>>> import numpy as np
>>> from numpy import linalg as LA
>>> np.set_printoptions(suppress=True, linewidth=120)
>>> W0 = np.loadtxt("run1.csv", delimiter=",")
>>> W0.round(2) + 0
array([[ 1.68, -0.2 ,  0.41,  0.17,  0.  , -0.04,  0.19, -0.38, -0.69],
       [-0.2 , -0.59,  0.35, -0.15,  0.2 , -0.25,  0.45,  0.08,  0.12],
       [ 0.41,  0.35, -0.08, -0.03, -0.55,  0.45,  0.4 ,  0.28, -0.1 ],
       [ 0.17, -0.15, -0.03,  0.52,  0.5 ,  0.34, -0.58, -0.54,  0.35],
       [ 0.  ,  0.2 , -0.55,  0.5 ,  1.1 , -0.48, -0.35, -0.57,  0.13],
       [-0.04, -0.25,  0.45,  0.34, -0.48,  1.31, -0.6 , -0.4 ,  0.65],
       [ 0.19,  0.45,  0.4 , -0.58, -0.35, -0.6 ,  0.58, -0.87,  1.24],
       [-0.38,  0.08,  0.28, -0.54, -0.57, -0.4 , -0.87,  0.08, -0.54],
       [-0.69,  0.12, -0.1 ,  0.35,  0.13,  0.65,  1.24, -0.54, -0.59]])
>>> U, sig, Vt = LA.svd(W0)
>>> np.argmax(sig[:-1] / (sig[1:] + 1e-6)) + 1
np.int64(7)
>>> sig.round(2) + 0
array([2., 2., 2., 2., 2., 1., 1., 0., 0.])
>>> other = U[:, :7] @ np.diag(sig[:7]) @ Vt[:7]
>>> round(LA.norm(W0 - other) / LA.norm(W0), 2)
np.float64(0.0)
>>> LA.matrix_rank(other)
np.int64(7)
>>> round(LA.norm(W0 - other, 2), 2), np.round(sig[7], 2)
(np.float64(0.0), np.float64(0.0))
>>> other.round(2) + 0
array([[ 1.68, -0.2 ,  0.41,  0.17,  0.  , -0.04,  0.19, -0.38, -0.69],
       [-0.2 , -0.59,  0.35, -0.15,  0.2 , -0.25,  0.45,  0.08,  0.12],
       [ 0.41,  0.35, -0.08, -0.03, -0.55,  0.45,  0.4 ,  0.28, -0.1 ],
       [ 0.17, -0.15, -0.03,  0.52,  0.5 ,  0.34, -0.58, -0.54,  0.35],
       [ 0.  ,  0.2 , -0.55,  0.5 ,  1.1 , -0.48, -0.35, -0.57,  0.13],
       [-0.04, -0.25,  0.45,  0.34, -0.48,  1.31, -0.6 , -0.4 ,  0.65],
       [ 0.19,  0.45,  0.4 , -0.58, -0.35, -0.6 ,  0.58, -0.87,  1.24],
       [-0.38,  0.08,  0.28, -0.54, -0.57, -0.4 , -0.87,  0.08, -0.54],
       [-0.69,  0.12, -0.1 ,  0.35,  0.13,  0.65,  1.24, -0.54, -0.59]])
>>> LA.matrix_rank(W0, rtol=0.05)
np.int64(7)
>>> round(np.abs(W0 - other).max(), 2)
np.float64(0.0)
